>>> import numpy as np
>>> np.set_printoptions(precision=3, suppress=True, linewidth=100, legacy="1.25")
>>> def rnd(a):
...     return np.round(a, 3) + 0
... 
>>> M = np.load("data.npy")
>>> M
array([[-25.83 ,  -7.564,  22.667, -48.737],
       [ 43.616,  -5.88 ,  10.805,  21.52 ],
       [-33.91 ,   9.736,  -0.906,  -9.09 ],
       [-33.811,  11.855,  -1.535,  -6.553],
       [ 43.531,  -6.642,  12.311,  19.975],
       [-25.489,  -8.027,  23.54 , -47.314],
       [-24.125,  -8.91 ,  24.763, -48.899],
       [ 42.339,  -5.939,  11.763,  19.743],
       [-35.145,  11.47 ,   0.472,  -7.297],
       [ 44.147,  -7.992,  12.44 ,  18.533],
       [ 42.794,  -7.055,  13.36 ,  19.699],
       [-25.6  ,  -8.708,  23.037, -47.138],
       [-25.593,  -9.905,  23.766, -46.747],
       [ 44.827,  -7.299,  12.713,  19.216],
       [-32.51 ,  10.667,   1.61 ,  -7.12 ],
       [-28.379,  -6.54 ,  22.81 , -48.553],
       [-25.727,  -8.047,  25.02 , -48.072],
       [-28.417,  -7.823,  24.45 , -48.526],
       [-25.9  ,  -8.005,  23.479, -47.496],
       [-32.264,  11.487,   0.318,  -7.267],
       [ 43.277,  -7.949,  11.501,  16.718],
       [-33.755,  11.479,   0.794,  -7.89 ],
       [-24.818,  -7.226,  25.64 , -46.362]])
>>> Xs = (M - M.mean(axis=0)) / M.std(axis=0)
>>> rnd(Xs.std(axis=0))
array([1., 1., 1., 1.])
>>> np.argwhere(np.abs(Xs) > 2)
array([], shape=(0, 2), dtype=int64)
>>> coef = np.linalg.lstsq(np.delete(Xs, 0, axis=1), Xs[:, 0])[0]
>>> rnd(1 - np.var(Xs[:, 0] - np.delete(Xs, 0, axis=1) @ coef))
0.998
>>> C = M[[8, 5]].astype(float)
>>> for _ in range(3):
...     idx = np.linalg.norm(M[:, None] - C, axis=-1).argmin(axis=1)
...     C = np.array([M[idx == j].mean(axis=0) for j in range(2)])
... 
>>> idx
array([1, 0, 0, 0, 0, 1, 1, 0, 0, 0, 0, 1, 1, 0, 0, 1, 1, 1, 1, 0, 0, 0, 1])
>>> rnd(C)
array([[  7.934,   1.38 ,   6.588,   6.937],
       [-25.988,  -8.076,  23.917, -47.784]])
>>> np.abs(C[1] - C[0]).argmax()
3
>>> np.bincount(idx)
array([13, 10])
>>> W0 = np.load("arr.npy")
>>> W0
array([[-1., -2., -2.,  0., -2.],
       [-2., -1., -2.,  0., -2.],
       [-2., -2., -1.,  0., -2.],
       [ 0.,  0.,  0., -1.,  0.],
       [-2., -2., -2.,  0., -1.]])
>>> # symmetric, so the eigenvalues are real
>>> rnd(np.linalg.det(W0.T))
7.0
>>> rnd(np.linalg.eigvals(W0).sum().real)
-5.0
>>> rnd(np.poly(W0))
array([  1.,   5., -14.,   2.,  13.,  -7.])
>>> rnd(np.linalg.det(2 * W0)), rnd(np.linalg.det(W0))
(224.0, 7.0)
>>> rnd(np.linalg.det(W0))
7.0
>>> rnd(np.sort(np.linalg.eigvals(W0).real))
array([-7., -1.,  1.,  1.,  1.])
>>> (W0 != 0).astype(int)
array([[1, 1, 1, 0, 1],
       [1, 1, 1, 0, 1],
       [1, 1, 1, 0, 1],
       [0, 0, 0, 1, 0],
       [1, 1, 1, 0, 1]])
>>> rng = np.random.default_rng(728)
>>> Y = W0 + rng.integers(-2, 3, (5, 1)) @ rng.integers(-2, 3, (1, 5))
>>> Y
array([[ 1.,  0., -2., -2., -3.],
       [ 2.,  3., -2., -4., -4.],
       [-2., -2., -1.,  0., -2.],
       [ 4.,  4.,  0., -5., -2.],
       [-6., -6., -2.,  4.,  1.]])
>>> Y - W0
array([[ 2.,  2.,  0., -2., -1.],
       [ 4.,  4.,  0., -4., -2.],
       [ 0.,  0.,  0.,  0.,  0.],
       [ 4.,  4.,  0., -4., -2.],
       [-4., -4.,  0.,  4.,  2.]])
>>> np.linalg.matrix_rank(Y - W0, tol=1e-8)
1
>>> rnd(np.linalg.norm(W0[4] - W0[0]))
1.414
>>> rnd(np.linalg.norm(W0, 2))
7.0
>>> W0[4] @ W0[0]
12.0
>>> rnd(np.linalg.norm(W0) ** 2 / np.linalg.norm(W0, 2) ** 2)
1.082
>>> rnd(np.linalg.norm(W0, axis=0))
array([3.606, 3.606, 3.606, 1.   , 3.606])
>>> np.linalg.norm(W0, axis=1).argmax()
0
>>> rnd(np.linalg.norm(W0[4], 1)), rnd(np.linalg.norm(W0[4], np.inf))
(7.0, 2.0)
>>> r0 = np.array([1, 5, 2, 2])
>>> feats = np.outer(rng.normal(size=11), r0) + 0.02 * rng.normal(size=(11, 4))
>>> rnd(feats)
array([[-1.529, -7.858, -3.098, -3.143],
       [ 1.09 ,  5.293,  2.085,  2.116],
       [-0.204, -1.054, -0.446, -0.434],
       [ 0.816,  4.181,  1.689,  1.631],
       [-0.406, -1.927, -0.795, -0.804],
       [ 0.095,  0.315,  0.123,  0.133],
       [-0.38 , -1.794, -0.726, -0.703],
       [-0.116, -0.409, -0.148, -0.168],
       [ 1.027,  5.111,  2.059,  2.015],
       [-1.037, -5.185, -2.051, -2.117],
       [-0.843, -4.148, -1.686, -1.653]])
>>> idx = feats[:, 0] > np.median(feats[:, 0])
>>> r0 = feats[idx].mean(axis=0) - feats[~idx].mean(axis=0)
>>> np.argsort(-np.abs(r0).round(6), kind="stable")
array([1, 2, 3, 0])
>>> rnd(r0)
array([1.316, 6.559, 2.628, 2.621])
>>> rnd(np.abs(np.linalg.svd(feats)[2][-1]))
array([0.281, 0.428, 0.608, 0.607])
>>> np.linalg.matrix_rank(feats, rtol=0.1)
1
>>> rnd(np.linalg.norm(feats, 2) / np.linalg.norm(feats))
1.0
>>> [round(float(x), 3) for x in np.linalg.svd(feats, compute_uv=False)[:3]]
[15.884, 0.086, 0.079]
>>> Y = np.c_[feats[:, :2] @ np.array([[1, 1], [0, 0]]), np.array([3, -9, -8, -5, -9, 6, -5, 3, -8, 5, 1])]
>>> rnd(Y)
array([[-1.529, -1.529,  3.   ],
       [ 1.09 ,  1.09 , -9.   ],
       [-0.204, -0.204, -8.   ],
       [ 0.816,  0.816, -5.   ],
       [-0.406, -0.406, -9.   ],
       [ 0.095,  0.095,  6.   ],
       [-0.38 , -0.38 , -5.   ],
       [-0.116, -0.116,  3.   ],
       [ 1.027,  1.027, -8.   ],
       [-1.037, -1.037,  5.   ],
       [-0.843, -0.843,  1.   ]])
>>> rnd(np.linalg.norm(np.linalg.qr(feats)[0].T @ Y, axis=0) ** 2 / ((Y ** 2).sum(axis=0) + 1e-12))
array([1.  , 1.  , 0.55])
>>> rnd(np.linalg.norm(Y - feats @ np.linalg.lstsq(feats, Y)[0], axis=0))
array([ 0.   ,  0.   , 13.741])
>>> rnd(np.linalg.lstsq(feats, Y[:, 0])[0])
array([1., 0., 0., 0.])
>>> Xs = Y - Y.mean(axis=1)
Traceback (most recent call last):
  File "<python-input-54>", line 1, in <module>
    Xs = Y - Y.mean(axis=1)
         ~~^~~~~~~~~~~~~~~~
ValueError: operands could not be broadcast together with shapes (11,3) (11,) 
>>> Xs = Y - Y.mean(axis=0)
>>> U, sig, Vt = np.linalg.svd(Xs, full_matrices=False)
>>> rnd(sig)
array([19.061,  3.106,  0.   ])
>>> rnd(Vt[0] * np.sign(Vt[0, np.abs(Vt[0]).argmax()]))
array([-0.082, -0.082,  0.993])
>>> np.abs(U[:, 0]).argmax()
5
>>> np.abs(Vt[0]).argmax()
2
>>> np.searchsorted(np.cumsum(sig ** 2) / (sig ** 2).sum(), 0.9) + 1
1
>>> Xs = feats - feats.mean(axis=0)
>>> V = np.linalg.svd(Xs)[2][:1]
>>> Y = Xs - Xs @ V.T @ V
>>> rnd(np.diag(V.T @ V))
array([0.029, 0.737, 0.117, 0.117])
>>> rnd(Y.std(axis=0))
array([0.023, 0.009, 0.021, 0.018])
>>> r0 = np.array([-8, 5, -6, 8, 7])
>>> J = np.outer(rng.normal(size=24), r0) + 0.05 * rng.normal(size=(24, 5))
>>> rnd(J)
array([[ -1.386,   0.801,  -1.084,   1.366,   1.154],
       [ -6.915,   4.376,  -5.227,   6.991,   6.06 ],
       [-15.563,   9.691, -11.685,  15.648,  13.76 ],
       [ -1.504,   0.953,  -1.145,   1.458,   1.352],
       [  8.106,  -5.132,   6.079,  -8.145,  -7.104],
       [ -7.987,   4.966,  -5.956,   7.947,   6.983],
       [  3.619,  -2.262,   2.718,  -3.594,  -3.25 ],
       [ 19.871, -12.496,  14.958, -19.964, -17.438],
       [  1.42 ,  -0.912,   1.093,  -1.373,  -1.166],
       [  8.139,  -5.081,   6.097,  -8.101,  -7.103],
       [  7.693,  -4.728,   5.737,  -7.585,  -6.72 ],
       [ -3.824,   2.447,  -2.846,   3.798,   3.352],
       [ 17.488, -10.886,  13.178, -17.511, -15.424],
       [  7.527,  -4.633,   5.591,  -7.488,  -6.527],
       [ -1.697,   0.865,  -1.201,   1.665,   1.439],
       [ 10.384,  -6.543,   7.806, -10.403,  -9.233],
       [ -3.757,   2.415,  -2.827,   3.844,   3.343],
       [  8.686,  -5.448,   6.528,  -8.779,  -7.564],
       [ -3.072,   1.994,  -2.365,   3.08 ,   2.673],
       [  2.511,  -1.529,   1.832,  -2.521,  -2.252],
       [  8.928,  -5.54 ,   6.709,  -8.793,  -7.9  ],
       [ -3.267,   2.13 ,  -2.56 ,   3.269,   2.835],
       [ -1.106,   0.701,  -0.848,   1.078,   1.051],
       [ -3.854,   2.427,  -2.868,   3.896,   3.408]])
>>> G = np.cov(J, rowvar=False)
>>> rnd(np.median(J, axis=0))
array([ 0.157, -0.105,  0.122, -0.147, -0.057])
>>> rnd(np.corrcoef(J[:, 1], J[:, 0])[0, 1])
-1.0
>>> np.argwhere(np.triu(np.abs(np.corrcoef(J.T)) > 0.8, 1))
array([[0, 1],
       [0, 2],
       [0, 3],
       [0, 4],
       [1, 2],
       [1, 3],
       [1, 4],
       [2, 3],
       [2, 4],
       [3, 4]])
>>> np.argsort(-J.std(axis=0).round(6), kind="stable")
array([3, 0, 4, 2, 1])
>>> rnd(np.corrcoef(J.T))
array([[ 1., -1.,  1., -1., -1.],
       [-1.,  1., -1.,  1.,  1.],
       [ 1., -1.,  1., -1., -1.],
       [-1.,  1., -1.,  1.,  1.],
       [-1.,  1., -1.,  1.,  1.]])
>>> rnd(J.std(axis=0))
array([8.043, 5.032, 6.046, 8.059, 7.075])
>>> G.shape
(5, 5)
